$ python -q
>>> import numpy as np
>>> import numpy.linalg as la
>>> np.set_printoptions(suppress=True, linewidth=200)
>>> W0 = np.load("test10.npy")
>>> W0
array([[0, 0, 3, 2, 0, 2, 1, 2, 2, 3],
       [1, 1, 3, 3, 3, 2, 0, 3, 2, 2],
       [1, 1, 2, 2, 1, 2, 0, 1, 1, 0],
       [2, 1, 0, 1, 1, 0, 2, 1, 1, 1],
       [1, 1, 1, 1, 3, 2, 0, 3, 0, 3],
       [0, 0, 0, 2, 1, 3, 2, 3, 3, 2],
       [1, 1, 0, 1, 0, 2, 2, 2, 1, 0],
       [3, 0, 3, 2, 1, 1, 3, 0, 1, 0],
       [1, 3, 3, 0, 1, 2, 0, 3, 2, 2],
       [2, 2, 2, 2, 2, 0, 3, 0, 2, 0],
       [2, 2, 3, 2, 0, 2, 3, 3, 1, 2],
       [1, 3, 2, 2, 3, 3, 3, 3, 2, 1],
       [3, 1, 3, 0, 0, 1, 1, 1, 3, 2]])
>>> other = np.c_[W0[:, :4] @ np.array([[2, 2, -6, -2], [-7, -3, -8, 0], [2, -2, 5, 8], [-3, -3, 1, 4]]), np.array([-4, -8, 2, -4, 6, -2, -7, -1, 9, 0, 3, -3, -5])]
>>> other
array([[  0, -12,  17,  32,  -4],
       [ -8, -16,   4,  34,  -8],
       [ -7, -11,  -2,  22,   2],
       [ -6,  -2, -19,   0,  -4],
       [ -6,  -6,  -8,  10,   6],
       [ -6,  -6,   2,   8,  -2],
       [ -8,  -4, -13,   2,  -7],
       [  6,  -6,  -1,  26,  -1],
       [-13, -13, -15,  22,   9],
       [-12, -12, -16,  20,   0],
       [-10, -14, -11,  28,   3],
       [-21, -17, -18,  22,  -3],
       [  5,  -3, -11,  18,  -5]])
>>> np.round(la.norm(la.qr(W0)[0].T @ other, axis=0) ** 2 / ((other ** 2).sum(axis=0) + 1e-12), 3)
array([1.   , 1.   , 1.   , 1.   , 0.542])
>>> E = np.loadtxt("sample8.csv", delimiter=",")
>>> E
array([[ 1.,  0.,  0.,  0.,  0.,  0.,  0.,  0.,  0.,  0.,  0.],
       [ 3.,  1.,  0.,  0.,  0.,  0.,  0.,  0.,  0.,  0.,  0.],
       [ 0.,  0.,  1.,  0.,  0.,  0.,  0.,  0.,  0.,  0.,  0.],
       [ 3., -2., -3.,  1.,  0.,  0.,  0.,  0.,  0.,  0.,  0.],
       [ 1., -1., -1., -3.,  1.,  0.,  0.,  0.,  0.,  0.,  0.],
       [-3., -3.,  1., -2.,  3.,  1.,  0.,  0.,  0.,  0.,  0.],
       [ 3., -2.,  3., -3.,  3.,  1.,  1.,  0.,  0.,  0.,  0.],
       [-1.,  1., -2., -1.,  0., -2., -2.,  1.,  0.,  0.,  0.],
       [-2., -1.,  1.,  3., -2., -1.,  0.,  3.,  1.,  0.,  0.],
       [ 1.,  3., -1.,  2.,  1.,  1.,  1., -2.,  1.,  1.,  0.],
       [ 3., -2.,  2.,  3.,  2.,  0.,  3., -1.,  2., -3.,  1.]])
>>> x = np.array([2, 2, 0, 2, 1, 0, 2, 1, 0, 2])
>>> rhs = W0 @ x
>>> c, lr = np.zeros(10), 1 / la.norm(W0, 2) ** 2
>>> for i in range(25):
...     c -= lr * W0.T @ (W0 @ c - rhs)
...     if i % 5 == 0: print(i, round(la.norm(W0 @ c - rhs), 3))
... 
0 9.837
5 7.293
10 5.836
15 4.905
20 4.247
>>> np.round(la.cond(W0), 3)
np.float64(26.821)
>>> t = np.radians(116)
>>> Rm = np.eye(11)
>>> Rm[7, 7] = Rm[10, 10] = np.cos(t)
>>> Rm[7, 10], Rm[10, 7] = -np.sin(t), np.sin(t)
>>> Rm.round(3)
array([[ 1.   ,  0.   ,  0.   ,  0.   ,  0.   ,  0.   ,  0.   ,  0.   ,  0.   ,  0.   ,  0.   ],
       [ 0.   ,  1.   ,  0.   ,  0.   ,  0.   ,  0.   ,  0.   ,  0.   ,  0.   ,  0.   ,  0.   ],
       [ 0.   ,  0.   ,  1.   ,  0.   ,  0.   ,  0.   ,  0.   ,  0.   ,  0.   ,  0.   ,  0.   ],
       [ 0.   ,  0.   ,  0.   ,  1.   ,  0.   ,  0.   ,  0.   ,  0.   ,  0.   ,  0.   ,  0.   ],
       [ 0.   ,  0.   ,  0.   ,  0.   ,  1.   ,  0.   ,  0.   ,  0.   ,  0.   ,  0.   ,  0.   ],
       [ 0.   ,  0.   ,  0.   ,  0.   ,  0.   ,  1.   ,  0.   ,  0.   ,  0.   ,  0.   ,  0.   ],
       [ 0.   ,  0.   ,  0.   ,  0.   ,  0.   ,  0.   ,  1.   ,  0.   ,  0.   ,  0.   ,  0.   ],
       [ 0.   ,  0.   ,  0.   ,  0.   ,  0.   ,  0.   ,  0.   , -0.438,  0.   ,  0.   , -0.899],
       [ 0.   ,  0.   ,  0.   ,  0.   ,  0.   ,  0.   ,  0.   ,  0.   ,  1.   ,  0.   ,  0.   ],
       [ 0.   ,  0.   ,  0.   ,  0.   ,  0.   ,  0.   ,  0.   ,  0.   ,  0.   ,  1.   ,  0.   ],
       [ 0.   ,  0.   ,  0.   ,  0.   ,  0.   ,  0.   ,  0.   ,  0.899,  0.   ,  0.   , -0.438]])
>>> other = E @ Rm.T
>>> np.allclose(E @ E.T, other @ other.T)
True
>>> round(float(la.det(Rm)), 3), np.round(np.trace(Rm), 3)
(1.0, np.float64(8.123))
>>> np.allclose(la.norm(E, axis=1), la.norm(other, axis=1))
True
